>>> import numpy as np
>>> np.set_printoptions(precision=2, suppress=True, linewidth=200)
>>> mat = np.loadtxt("arr.csv", delimiter=",")
>>> mat
array([[ 0.48,  0.99, -0.74,  0.95, -0.65],
       [-0.95,  0.96, -1.  , -0.23,  0.49],
       [ 0.88, -1.  ,  0.99,  1.  , -0.97],
       [-0.41,  0.17, -0.78, -1.  ,  0.97],
       [-0.64, -0.95,  0.42, -0.2 , -0.05],
       [ 0.1 , -0.95,  0.84,  0.49, -0.33],
       [-0.38,  0.99,  0.62,  0.9 , -0.94],
       [ 0.46, -1.  ,  0.87,  0.83, -0.2 ],
       [ 0.9 ,  0.75,  1.  ,  0.25, -0.94],
       [ 0.23,  0.95,  0.99, -0.63, -0.82],
       [-0.38, -1.  , -0.85,  0.96,  0.24],
       [-0.8 ,  0.34, -0.98,  0.99, -0.73],
       [-0.22, -0.62, -0.51,  0.97, -0.59],
       [ 0.68, -1.  ,  1.  , -1.  , -0.02],
       [ 0.6 ,  0.12,  0.98, -0.14, -0.59],
       [ 0.47,  0.45,  0.21,  1.  , -0.89],
       [ 0.24, -0.93, -0.08,  0.44,  0.26],
       [ 0.47, -0.66, -0.77,  0.96, -0.07],
       [ 0.94, -1.  ,  1.  ,  0.73, -0.91],
       [ 0.5 , -0.84, -0.32,  0.99, -0.56],
       [-0.83,  0.98, -0.99,  0.71, -0.3 ],
       [ 0.2 ,  0.18, -0.94,  1.  , -0.72],
       [ 0.4 , -1.  ,  1.  , -0.54, -0.22],
       [ 0.69, -1.  ,  0.77, -0.83,  0.89],
       [-0.46,  0.54,  0.98, -1.  ,  0.16],
       [-0.33,  0.35,  0.68, -0.99,  0.59],
       [-0.74,  0.4 , -0.59, -0.85,  0.36],
       [ 0.91, -0.78,  0.98,  1.  , -0.96],
       [ 0.45, -0.75,  0.97,  1.  , -0.96],
       [-0.13, -0.47,  0.99, -1.  ,  0.71],
       [ 0.42, -0.99,  0.35, -0.02,  0.52],
       [ 0.  ,  1.  ,  0.99, -0.99, -0.46],
       [ 0.19, -0.94,  0.99, -0.92,  0.09],
       [-0.8 ,  1.  , -1.  ,  1.  , -0.45],
       [ 0.2 ,  0.87,  0.86,  1.  , -0.98],
       [-0.53,  0.53, -0.62,  0.07, -0.11],
       [-0.74, -0.33, -1.  ,  0.86,  0.43],
       [-0.2 ,  1.  , -0.94,  0.32, -0.35],
       [-0.85,  1.  , -0.45, -1.  ,  0.97],
       [ 0.39,  0.49, -0.82,  0.98, -0.47],
       [ 0.58,  1.  ,  0.97,  0.83, -0.95],
       [ 0.45, -1.  , -1.  ,  1.  , -0.41],
       [-0.88,  0.69, -0.82, -0.97,  0.6 ]])
>>> print(round(np.linalg.norm(mat, 2), 2))
6.88
>>> Ac = mat - mat.mean(axis=0)
>>> evecs = np.linalg.svd(Ac)[2][:3]
>>> Y = Ac - Ac @ evecs.T @ evecs
>>> np.linalg.norm(Y, axis=1).round(6).argmax()
np.int64(4)
>>> np.round(np.cov(Ac @ evecs.T, rowvar=False), 2) + 0
array([[1.08, 0.  , 0.  ],
       [0.  , 0.94, 0.  ],
       [0.  , 0.  , 0.59]])
>>> (Ac @ evecs.T).std(axis=0)
array([1.03, 0.96, 0.76])
>>> Y.std(axis=0)
array([0.29, 0.08, 0.15, 0.13, 0.17])
>>> np.round(np.linalg.norm(Y) / np.linalg.norm(Ac), 2)
np.float64(0.24)
>>> gram = np.cov(mat, rowvar=False)
>>> print(np.linalg.eigvalsh(gram)[::-1])
[1.08 0.94 0.59 0.11 0.05]
>>> gram
array([[ 0.34, -0.21,  0.28,  0.12, -0.17],
       [-0.21,  0.68, -0.19, -0.07, -0.06],
       [ 0.28, -0.19,  0.72, -0.19, -0.13],
       [ 0.12, -0.07, -0.19,  0.67, -0.33],
       [-0.17, -0.06, -0.13, -0.33,  0.36]])
>>> np.corrcoef(mat.T)
array([[ 1.  , -0.44,  0.57,  0.26, -0.48],
       [-0.44,  1.  , -0.27, -0.1 , -0.12],
       [ 0.57, -0.27,  1.  , -0.27, -0.25],
       [ 0.26, -0.1 , -0.27,  1.  , -0.67],
       [-0.48, -0.12, -0.25, -0.67,  1.  ]])
>>> np.polyfit(mat[:, 0], mat[:, 1], 1)
array([-0.63, -0.01])
